% python3 -q
>>> import numpy as np
>>> np.set_printoptions(precision=1, suppress=True, linewidth=120)
>>> J = np.array([[1.1, -1.4, 0.3, 2.4, 1.5],
...     [-1.1, 0.0, -0.6, 1.4, 2.0],
...     [-1.6, 0.9, 3.0, -0.3, -0.6],
...     [0.3, 0.7, -0.8, 0.8, 3.0],
...     [1.0, 1.1, -0.6, 0.4, -1.5]])
>>> rng = np.random.default_rng(511)
>>> A2 = J + rng.integers(-2, 3, (5, 3)) @ rng.integers(-2, 3, (3, 5))
>>> print(A2)
[[ 5.1 -1.4  4.3  5.4  2.5]
 [-5.1 -1.  -0.6 -0.6  1. ]
 [ 0.4 -0.1  9.   2.7 -0.6]
 [-3.7  0.7 -4.8 -3.2  3. ]
 [-1.   2.1 -6.6 -4.6  0.5]]
>>> print(A2 - J)
[[ 4.  0.  4.  3.  1.]
 [-4. -1.  0. -2. -1.]
 [ 2. -1.  6.  3.  0.]
 [-4.  0. -4. -4.  0.]
 [-2.  1. -6. -5.  2.]]
>>> print(np.abs(A2 - J).sum(axis=1))
[12.  8. 12. 12. 16.]
>>> print(np.round(np.linalg.svd(A2 - J, compute_uv=False), 1) + 0)
[14.2  5.   2.1  0.   0. ]
>>> G = A2.T @ A2
>>> print(np.round(np.linalg.eigvalsh(G)[::-1], 1) + 0)
[254.4  45.3  20.4   6.1   0. ]
>>> print((A2 @ A2.T).shape)
(5, 5)
>>> T = np.stack([J, 3 * J, J[::-1]])
>>> print(T.shape)
(3, 5, 5)
>>> print(np.linalg.matrix_rank(T.reshape(3, -1)))
2
>>> print(np.linalg.matrix_rank(T))
[5 5 5]
>>> print(T.sum(axis=0))
[[ 5.4 -4.5  0.6 10.   4.5]
 [-4.1  0.7 -3.2  6.4 11. ]
 [-8.   4.5 15.  -1.5 -3. ]
 [ 0.1  2.8 -3.8  4.6 14. ]
 [ 5.1  3.  -2.1  4.  -4.5]]
>>> A2 = J / np.sqrt((J ** 2).mean(axis=1, keepdims=True))
>>> print(A2[1])
[-0.9  0.  -0.5  1.1  1.6]
>>> print(np.linalg.matrix_rank(A2) == np.linalg.matrix_rank(J))
True
>>> print(np.linalg.matrix_rank(J - J.mean(axis=1, keepdims=True)))
4
>>> print(J - J.mean(axis=1, keepdims=True))
[[ 0.3 -2.2 -0.5  1.6  0.7]
 [-1.4 -0.3 -0.9  1.1  1.7]
 [-1.9  0.6  2.7 -0.6 -0.9]
 [-0.5 -0.1 -1.6  0.   2.2]
 [ 0.9  1.  -0.7  0.3 -1.6]]
>>> F = np.loadtxt("x.csv", delimiter=",")
>>> print(F)
[[  7.3  -9.3  14.6  -6.9]
 [  3.1  -1.6  -8.9 -17.6]
 [-19.9   0.7   1.9   0.1]
 [ 12.   14.9   0.1   5.6]
 [-17.   -3.2   8.3   5.8]
 [  3.9 -14.3  12.    6. ]
 [  1.   14.2  -3.3  13.6]
 [  8.7  13.4 -11.9   1.6]
 [-13.5  -5.   12.3   6.3]
 [ 16.6  -3.8  -8.2   6.7]
 [  9.5  -8.7  10.7 -10.9]
 [ -7.8  -2.1 -11.4  14.3]
 [-11.7  -8.3   7.3  11.9]
 [ -5.3  -7.9   6.5 -16.3]
 [-19.7  -0.8   0.7   3.4]
 [ 13.5 -11.6   8.5   3.2]]
>>> lab = rng.permutation(5)
>>> A2 = J[:, lab] * rng.choice([-1, 1], 5)
>>> print(A2)
[[ 2.4  0.3 -1.5 -1.4 -1.1]
 [ 1.4 -0.6 -2.   0.   1.1]
 [-0.3  3.   0.6  0.9  1.6]
 [ 0.8 -0.8 -3.   0.7 -0.3]
 [ 0.4 -0.6  1.5  1.1 -1. ]]
>>> Uu, _, VT = np.linalg.svd(J.T @ A2)
>>> print(np.round(Uu @ VT, 1) + 0)
[[ 0.  0.  0.  0. -1.]
 [ 0.  0.  0.  1.  0.]
 [ 0.  1.  0.  0.  0.]
 [ 1.  0.  0.  0.  0.]
 [ 0.  0. -1.  0.  0.]]
>>> print(np.round(np.linalg.lstsq(J, A2)[0], 1) + 0)
[[ 0.  0.  0.  0. -1.]
 [ 0.  0.  0.  1.  0.]
 [ 0.  1.  0.  0.  0.]
 [ 1.  0.  0.  0.  0.]
 [ 0.  0. -1.  0.  0.]]
